% python3 -q
>>> import numpy as np
>>> from numpy import linalg as LA
>>> np.set_printoptions(precision=3, suppress=True, linewidth=140)
>>> m1 = np.loadtxt("sample2.csv", delimiter=",")
>>> m1
array([[ 3.,  3.,  3.,  3.,  3.,  3.,  3.],
       [ 3.,  6.,  6.,  6.,  6.,  6.,  6.],
       [ 3.,  6.,  9.,  9.,  9.,  9.,  9.],
       [ 3.,  6.,  9., 12., 12., 12., 12.],
       [ 3.,  6.,  9., 12., 15., 15., 15.],
       [ 3.,  6.,  9., 12., 15., 18., 18.],
       [ 3.,  6.,  9., 12., 15., 18., 21.]])
>>> x0 = np.ones(7)
>>> for _ in range(4):
...     x0 = m1 @ x0
...     x0 /= LA.norm(x0)
...     print(round(x0 @ m1 @ x0, 3))
... 
68.554
68.641
68.642
68.642
>>> x0
array([0.107, 0.21 , 0.304, 0.384, 0.447, 0.491, 0.514])
>>> ev, evecs = LA.eigh(m1)
>>> x0 = np.array([2, -1, 1, 8, 8, 2, -8])
>>> np.abs(m1).sum(axis=1).max(), round(float(np.abs(ev).max()), 3)
(np.float64(84.0), 68.642)
>>> (np.sign(evecs[:, -1].round(6)) == np.sign(evecs[0, -1].round(6))).astype(int)
array([1, 1, 1, 1, 1, 1, 1])
>>> x0 @ m1 @ x0
np.float64(1707.0)
>>> x0 = np.array([3, 5, 5, 3, 5, 5, 5])
>>> h = np.maximum(m1 @ x0, 0)
>>> m1 * (h > 1e-9)[:, None]
array([[ 3.,  3.,  3.,  3.,  3.,  3.,  3.],
       [ 3.,  6.,  6.,  6.,  6.,  6.,  6.],
       [ 3.,  6.,  9.,  9.,  9.,  9.,  9.],
       [ 3.,  6.,  9., 12., 12., 12., 12.],
       [ 3.,  6.,  9., 12., 15., 15., 15.],
       [ 3.,  6.,  9., 12., 15., 18., 18.],
       [ 3.,  6.,  9., 12., 15., 18., 21.]])
>>> t3 = np.stack([m1, -3 * m1, m1[::-1]])
>>> np.einsum("bij,cij->bc", t3, t3)
array([[  4788., -14364.,   3438.],
       [-14364.,  43092., -10314.],
       [  3438., -10314.,   4788.]])
>>> LA.matrix_rank(t3)
array([7, 7, 7])
>>> LA.norm(t3, axis=(1, 2))
array([ 69.195, 207.586,  69.195])
>>> rng = np.random.default_rng(415)
>>> labels = rng.integers(0, 3, 7)
>>> arr = np.triu((labels[:, None] == labels) & (rng.random((7, 7)) < 0.8), 1).astype(int)
>>> arr += arr.T
>>> arr
array([[0, 0, 1, 0, 0, 0, 0],
       [0, 0, 0, 1, 0, 1, 0],
       [1, 0, 0, 0, 1, 0, 0],
       [0, 1, 0, 0, 0, 1, 0],
       [0, 0, 1, 0, 0, 0, 0],
       [0, 1, 0, 1, 0, 0, 0],
       [0, 0, 0, 0, 0, 0, 0]])
>>> ev, evecs = LA.eigh(arr)
>>> x0 = np.array([1, 4, -1, 5, 1, 4, 5])
>>> (np.sign(evecs[:, -1].round(6)) == np.sign(evecs[0, -1].round(6))).astype(int)
array([1, 0, 1, 0, 1, 0, 1])
>>> np.round(evecs * np.abs(ev) @ evecs.T, 3) + 0
array([[0.707, 0.   , 0.   , 0.   , 0.707, 0.   , 0.   ],
       [0.   , 1.333, 0.   , 0.333, 0.   , 0.333, 0.   ],
       [0.   , 0.   , 1.414, 0.   , 0.   , 0.   , 0.   ],
       [0.   , 0.333, 0.   , 1.333, 0.   , 0.333, 0.   ],
       [0.707, 0.   , 0.   , 0.   , 0.707, 0.   , 0.   ],
       [0.   , 0.333, 0.   , 0.333, 0.   , 1.333, 0.   ],
       [0.   , 0.   , 0.   , 0.   , 0.   , 0.   , 0.   ]])
>>> np.abs(arr).sum(axis=1).max(), round(np.abs(ev).max(), 3)
(np.int64(2), np.float64(2.0))
